$ python -q
>>> import numpy as np
>>> import numpy.linalg as la
>>> np.set_printoptions(suppress=True, linewidth=200)
>>> M = np.array([[-2, -2, 3, 0, 2, 1, 0, 1],
...     [-3, -3, 3, 3, -3, -1, 0, 0],
...     [1, -3, 1, 0, -1, 2, 2, -1],
...     [-1, -1, 3, 0, -2, 3, -1, 0],
...     [-3, -2, 2, -3, -2, -2, -1, -2],
...     [-3, 3, 3, 0, 0, 0, 3, 1],
...     [1, 1, 1, -3, -2, -2, 0, -1],
...     [-2, 3, 3, -3, -1, 2, -1, 1],
...     [3, -3, 1, 0, 3, -2, -3, -1],
...     [2, -3, 2, -3, -2, 0, -3, -2]])
>>> M
array([[-2, -2,  3,  0,  2,  1,  0,  1],
       [-3, -3,  3,  3, -3, -1,  0,  0],
       [ 1, -3,  1,  0, -1,  2,  2, -1],
       [-1, -1,  3,  0, -2,  3, -1,  0],
       [-3, -2,  2, -3, -2, -2, -1, -2],
       [-3,  3,  3,  0,  0,  0,  3,  1],
       [ 1,  1,  1, -3, -2, -2,  0, -1],
       [-2,  3,  3, -3, -1,  2, -1,  1],
       [ 3, -3,  1,  0,  3, -2, -3, -1],
       [ 2, -3,  2, -3, -2,  0, -3, -2]])
>>> Y = np.c_[M[:, :4] @ np.array([[2, -1, 2, 2], [1, -1, -2, 2], [-1, 2, -2, -2], [-2, 0, -2, 2]]), np.array([1, 0, 1, 0, 1, -1, -1, 1, 1, -2])]
>>> Y
array([[ -9,  10,  -6, -14,   1],
       [-18,  12, -12, -12,   0],
       [ -2,   4,   6,  -6,   1],
       [ -6,   8,  -6, -10,   0],
       [ -4,   9,   0, -20,   1],
       [ -6,   6, -18,  -6,  -1],
       [  8,   0,   4,  -4,  -1],
       [  2,   5, -10, -10,   1],
       [  2,   2,  10,  -2,   1],
       [  5,   5,  12, -12,  -2]])
>>> la.matrix_rank(Y)
np.int64(5)
>>> np.round(la.norm(la.qr(M)[0].T @ Y, axis=0) ** 2 / ((Y ** 2).sum(axis=0) + 1e-12), 1)
array([1. , 1. , 1. , 1. , 0.5])
>>> np.round(la.lstsq(M, Y[:, 0])[0], 1) + 0
array([ 2.,  1., -1., -2.,  0.,  0.,  0.,  0.])
>>> np.round(la.norm(Y - M @ la.lstsq(M, Y)[0], axis=0), 1) + 0
array([0. , 0. , 0. , 0. , 2.4])
>>> W = np.array([[-5, 2, -3, -2],
...     [4, -5, -8, 0],
...     [3, 9, -3, 3],
...     [-2, 8, 1, -2],
...     [5, -6, -3, 6]])
>>> beta = np.array([5, 4, 1, 5])
>>> act = np.maximum(Y @ W + beta, 0)
>>> act
array([[105,   0,   0,  39],
       [131,   0,   0,  29],
       [ 66,   0,   0,  45],
       [ 69,   0,   0,  19],
       [106,   0,   0,  59],
       [ 12,   0,  22,   0],
       [  0,  30,   0,   3],
       [ 10,   0,   0,   0],
       [ 42,  66,   0,  41],
       [ 50,  13,   0,  43]])
>>> C = np.array([[6, 0, 4], [8, 3, 1], [0, 3, 8], [0, 7, 3]])
>>> act @ C
array([[630, 273, 537],
       [786, 203, 611],
       [396, 315, 399],
       [414, 133, 333],
       [636, 413, 601],
       [ 72,  66, 224],
       [240, 111,  39],
       [ 60,   0,  40],
       [780, 485, 357],
       [404, 340, 342]])
>>> (act @ C).round(6).argmax(axis=1)
array([0, 0, 2, 0, 0, 2, 0, 0, 0, 0])
>>> E = np.load("run12.npy")
>>> E.round(1) + 0
array([[-0.9,  0.1, -0.7,  1.6,  2.2,  0.7, -0.1],
       [-0.1, -2.6,  0.6,  1.2, -0.2,  0.1,  0.7],
       [-0.4, -2.3,  0.3,  1.6,  0.6,  0.4,  0.6],
       [ 0.4,  2.4, -0.3, -1.6, -0.4, -0.3, -0.6],
       [ 0.1,  2.5, -0.5, -1.3,  0.1, -0.2, -0.7],
       [-0.3, -2.4,  0.4,  1.5,  0.3,  0.3,  0.7],
       [-0.7, -1.6, -0.1,  1.9,  1.4,  0.6,  0.4],
       [-0.9, -0.6, -0.5,  1.8,  2. ,  0.7,  0.1],
       [ 0.4, -2.4,  0.9,  0.2, -1.4, -0.2,  0.7],
       [ 0.5, -2.3,  0.9,  0.1, -1.5, -0.3,  0.7],
       [-0.9, -0.4, -0.5,  1.7,  2.1,  0.7,  0. ],
       [-0.3,  2.5, -0.8, -0.4,  1.2,  0.2, -0.7],
       [-0.5,  2.2, -0.9,  0. ,  1.6,  0.3, -0.7],
       [ 0.8, -1.2,  0.9, -0.9, -2.1, -0.6,  0.4],
       [ 0.7,  1.5,  0.1, -1.9, -1.5, -0.6, -0.4],
       [ 0.7,  1.6,  0.1, -1.9, -1.4, -0.6, -0.4],
       [ 0.9,  0.3,  0.6, -1.7, -2.1, -0.7,  0. ],
       [ 0.9,  0.8,  0.4, -1.8, -1.9, -0.7, -0.2],
       [ 0.4,  2.3, -0.3, -1.6, -0.5, -0.3, -0.6],
       [-0.9,  0. , -0.6,  1.6,  2.2,  0.7, -0.1],
       [ 0.9, -0.4,  0.7, -1.4, -2.2, -0.7,  0.2],
       [-0.8,  1.4, -0.9,  0.8,  2.1,  0.6, -0.5],
       [-0.8,  1.6, -0.9,  0.6,  2. ,  0.5, -0.5],
       [ 0.3, -2.5,  0.8,  0.5, -1.1, -0.1,  0.7],
       [ 0.6,  1.9, -0.1, -1.8, -1. , -0.5, -0.5],
       [ 0.1, -2.6,  0.7,  0.9, -0.7,  0. ,  0.7],
       [ 0.8,  1.4,  0.2, -1.9, -1.5, -0.6, -0.3],
       [-0.8,  1.6, -0.9,  0.7,  2. ,  0.5, -0.5],
       [-0.9,  0.8, -0.8,  1.2,  2.2,  0.6, -0.3],
       [ 0.9,  0.6,  0.5, -1.8, -2. , -0.7, -0.1],
       [-0.6,  2.1, -0.9,  0.1,  1.7,  0.4, -0.6],
       [ 0.4,  2.4, -0.3, -1.6, -0.4, -0.3, -0.6],
       [ 0.8, -1.5,  0.9, -0.8, -2.1, -0.5,  0.5],
       [-0.4,  2.4, -0.9, -0.2,  1.4,  0.2, -0.7],
       [-0.4,  2.4, -0.9, -0.2,  1.4,  0.3, -0.7],
       [ 0.3, -2.5,  0.8,  0.4, -1.2, -0.2,  0.7],
       [-0.1, -2.6,  0.6,  1.2, -0.3,  0.1,  0.7]])
>>> rank = la.matrix_rank(E)
>>> rank
np.int64(2)
>>> null = la.svd(E)[2][rank:].T
>>> [int(la.matrix_rank(E[:, :j + 1])) for j in range(7)]
[1, 2, 2, 2, 2, 2, 2]
>>> np.allclose(E @ null, 0)
True
>>> null.shape
(7, 5)
